$ python3 -q
>>> import numpy as np
>>> from numpy import linalg as LA
>>> np.set_printoptions(precision=2, suppress=True, linewidth=120, floatmode="fixed")
>>> def rd(a):
...     return np.round(a, 2) + 0
... 
>>> A = np.load("x.npy")
>>> A
array([[ 0,  0,  0],
       [ 0,  0,  1],
       [ 0,  0,  1],
       [ 6,  0, 12],
       [12, 17, 18],
       [12,  2, 23],
       [15,  6, 28],
       [15,  6, 28],
       [ 0,  0,  3],
       [ 9,  4, 16],
       [ 9, 13, 13],
       [ 0,  0,  1],
       [ 0,  0,  0]])
>>> dist = LA.norm(A[:, None] - A[None], axis=-1)
>>> print(rd(dist[:5, :5]))
[[ 0.00  1.00  1.00 13.42 27.51]
 [ 1.00  0.00  0.00 12.53 26.87]
 [ 1.00  0.00  0.00 12.53 26.87]
 [13.42 12.53 12.53  0.00 19.00]
 [27.51 26.87 26.87 19.00  0.00]]
>>> rd(LA.norm(A, axis=1))
array([ 0.00,  1.00,  1.00, 13.42, 27.51, 26.02, 32.33, 32.33,  3.00, 18.79, 20.47,  1.00,  0.00])
>>> rd(LA.norm(A - A.mean(axis=0), axis=1))
array([13.13, 12.30, 12.30,  3.81, 16.16, 13.45, 19.31, 19.31, 10.72,  5.77,  9.97, 12.30, 13.13])
>>> print(np.unravel_index(dist.round(6).argmax(), dist.shape))
(np.int64(0), np.int64(6))
>>> np.flatnonzero(dist[6] < dist.mean() / 2)
array([5, 6, 7])
>>> (dist + 1e9 * np.eye(13)).round(6).argmin(axis=1)
array([12,  2,  1,  9, 10,  6,  7,  6,  1,  3,  4,  1,  0])
>>> LA.matrix_rank(dist ** 2)
np.int64(5)
>>> print(rd(LA.norm(A[1] - A[9])))
17.94
>>> rd(LA.norm(A[1], 1)), rd(LA.norm(A[1], np.inf))
(np.float64(1.0), np.float64(1.0))
>>> rd(LA.norm(A, 2))
np.float64(65.14)
>>> LA.norm(A, axis=1).argmax()
np.int64(6)
>>> rd(LA.norm(A, "nuc"))
np.float64(82.28)
>>> F = np.array([[0, 1, 1, 0], [-1, 0, 1, -1], [-1, -1, 0, -1], [0, 1, 1, 0]])
>>> rank = LA.matrix_rank(F)
>>> rank
np.int64(2)
>>> ns = LA.svd(F)[2][rank:].T
>>> print([int(LA.matrix_rank(np.delete(F, i, axis=0))) for i in range(4)])
[2, 2, 2, 2]
>>> m1 = np.array([[0, 5, -3, 3], [-7, 6, 9, 7], [-3, -7, -3, 1], [-2, 2, -3, -3]])
>>> m1
array([[ 0,  5, -3,  3],
       [-7,  6,  9,  7],
       [-3, -7, -3,  1],
       [-2,  2, -3, -3]])
>>> u = np.array([0, 1, 1, 4])
>>> B = m1 + np.outer(u, np.eye(4)[3])
>>> LA.matrix_rank(B - m1)
np.int64(1)
>>> LA.matrix_rank(LA.inv(B) - LA.inv(m1), tol=1e-8)
np.int64(1)
>>> B
array([[ 0.00,  5.00, -3.00,  3.00],
       [-7.00,  6.00,  9.00,  8.00],
       [-3.00, -7.00, -3.00,  2.00],
       [-2.00,  2.00, -3.00,  1.00]])
